$ python3 -q
>>> import numpy as np
>>> np.set_printoptions(suppress=True, linewidth=140)
>>> A = np.array([[0, 3, 0, 0, 0, 0, 0], [0, 0, 0, 0, 0, 0, 0], [3, 0, 0, 0, 0, 0, 0]])
>>> print(A @ A.T)
[[9 0 0]
 [0 0 0]
 [0 0 9]]
>>> print(np.round(np.linalg.pinv(A), 2))
[[0.   0.   0.33]
 [0.33 0.   0.  ]
 [0.   0.   0.  ]
 [0.   0.   0.  ]
 [0.   0.   0.  ]
 [0.   0.   0.  ]
 [0.   0.   0.  ]]
>>> print(A[:, 6] @ A[:, 0])
0
>>> r = np.linalg.matrix_rank(A)
>>> print(r)
2
>>> ns = np.linalg.svd(A)[2][r:].T
>>> print(ns.shape)
(7, 5)
>>> print(np.linalg.matrix_rank(A.T @ A), np.linalg.matrix_rank(A @ A.T))
2 2
>>> print(ns @ ns.T)
[[0. 0. 0. 0. 0. 0. 0.]
 [0. 0. 0. 0. 0. 0. 0.]
 [0. 0. 1. 0. 0. 0. 0.]
 [0. 0. 0. 1. 0. 0. 0.]
 [0. 0. 0. 0. 1. 0. 0.]
 [0. 0. 0. 0. 0. 1. 0.]
 [0. 0. 0. 0. 0. 0. 1.]]
>>> print([int(np.linalg.matrix_rank(np.delete(A, i, axis=0))) for i in range(3)])
[1, 2, 1]
>>> blk = np.stack([A, 4 * A, A[::-1]])
>>> print(np.einsum("bij,cij->bc", blk, blk))
[[ 18  72   0]
 [ 72 288   0]
 [  0   0  18]]
>>> print(np.round(np.linalg.norm(blk, axis=(1, 2)), 2))
[ 4.24 16.97  4.24]
>>> Uu, s, vt = np.linalg.svd(A)
>>> print(s)
[3. 3. 0.]
>>> print(np.argmax(s[:-1] / (s[1:] + 1e-6)) + 1)
2
>>> out = Uu[:, :2] @ np.diag(s[:2]) @ vt[:2]
>>> print(out)
[[0. 3. 0. 0. 0. 0. 0.]
 [0. 0. 0. 0. 0. 0. 0.]
 [3. 0. 0. 0. 0. 0. 0.]]
>>> print(np.linalg.matrix_rank(A, rtol=0.05))
2
>>> print(np.linalg.matrix_rank(out))
2
